% python3 -q
>>> import numpy as np
>>> import numpy.linalg as la
>>> np.set_printoptions(suppress=True, linewidth=100)
>>> def rd(a):
...     return np.round(a, 2) + 0
... 
>>> arr = np.loadtxt("w.csv", delimiter=",")
>>> rd(arr)
array([[ 1.  ,  0.  ,  0.  ,  0.  ,  0.  ],
       [ 0.  ,  0.71,  0.  ,  0.71,  0.  ],
       [ 0.  ,  0.  ,  1.  ,  0.  ,  0.  ],
       [ 0.  , -0.71,  0.  ,  0.71,  0.  ],
       [ 0.  ,  0.  ,  0.  ,  0.  ,  1.  ]])
>>> # columns are unit length and at right angles
>>> gram = arr.T @ arr
>>> rd(gram)
array([[1., 0., 0., 0., 0.],
       [0., 1., 0., 0., 0.],
       [0., 0., 1., 0., 0.],
       [0., 0., 0., 1., 0.],
       [0., 0., 0., 0., 1.]])
>>> (arr @ arr.T).shape
(5, 5)
>>> la.matrix_rank(gram)
np.int64(5)
>>> rd(la.eigvalsh(gram)[::-1])
array([1., 1., 1., 1., 1.])
>>> np.trace(gram), (arr ** 2).sum()
(np.float64(5.0), np.float64(5.0))
>>> f, g = arr[4], arr[3]
>>> print(f @ g)
0.0
>>> p = (f @ g) / (f @ f) * f
>>> print(la.matrix_rank(np.outer(f, g)))
1
>>> (g - p) @ f
np.float64(0.0)
>>> rd(la.norm(f + g) ** 2 + la.norm(f - g) ** 2)
np.float64(4.0)
>>> rd(np.outer(f, g))
array([[ 0.  ,  0.  ,  0.  ,  0.  ,  0.  ],
       [ 0.  ,  0.  ,  0.  ,  0.  ,  0.  ],
       [ 0.  ,  0.  ,  0.  ,  0.  ,  0.  ],
       [ 0.  ,  0.  ,  0.  ,  0.  ,  0.  ],
       [ 0.  , -0.71,  0.  ,  0.71,  0.  ]])
>>> f = np.array([-1, 4, 6, -2, 2])
>>> B = arr + np.outer(f, np.eye(5)[0])
>>> rd(B)
array([[ 0.  ,  0.  ,  0.  ,  0.  ,  0.  ],
       [ 4.  ,  0.71,  0.  ,  0.71,  0.  ],
       [ 6.  ,  0.  ,  1.  ,  0.  ,  0.  ],
       [-2.  , -0.71,  0.  ,  0.71,  0.  ],
       [ 2.  ,  0.  ,  0.  ,  0.  ,  1.  ]])
>>> la.matrix_rank(B - arr)
np.int64(1)
>>> print(rd(la.det(B) / la.det(arr)), rd(1 + la.solve(arr, f)[0]))
0.0 0.0
>>> print(np.unique(B.round(6), axis=0).shape)
(5, 5)
>>> print(rd(np.trace(la.pinv(B) @ B)))
4.0
>>> rd(B @ la.pinv(B) @ B)
array([[ 0.  ,  0.  ,  0.  ,  0.  ,  0.  ],
       [ 4.  ,  0.71,  0.  ,  0.71,  0.  ],
       [ 6.  ,  0.  ,  1.  ,  0.  ,  0.  ],
       [-2.  , -0.71,  0.  ,  0.71,  0.  ],
       [ 2.  ,  0.  ,  0.  ,  0.  ,  1.  ]])
>>> x = np.array([3, 4, 3, 4, 5])
>>> a = np.maximum(arr @ x, 0)
>>> np.flatnonzero(a > 1e-9)
array([0, 1, 2, 4])
>>> rd(np.maximum(arr @ x, 0) - np.maximum(-arr @ x, 0))
array([3.  , 5.66, 3.  , 0.  , 5.  ])
>>> rd(np.maximum(arr @ (3 * x), 0))
array([ 9.  , 16.97,  9.  ,  0.  , 15.  ])
>>> rd(np.tanh(arr @ x))
array([1., 1., 1., 0., 1.])
>>> rd(arr * (a > 1e-9)[:, None])
array([[1.  , 0.  , 0.  , 0.  , 0.  ],
       [0.  , 0.71, 0.  , 0.71, 0.  ],
       [0.  , 0.  , 1.  , 0.  , 0.  ],
       [0.  , 0.  , 0.  , 0.  , 0.  ],
       [0.  , 0.  , 0.  , 0.  , 1.  ]])
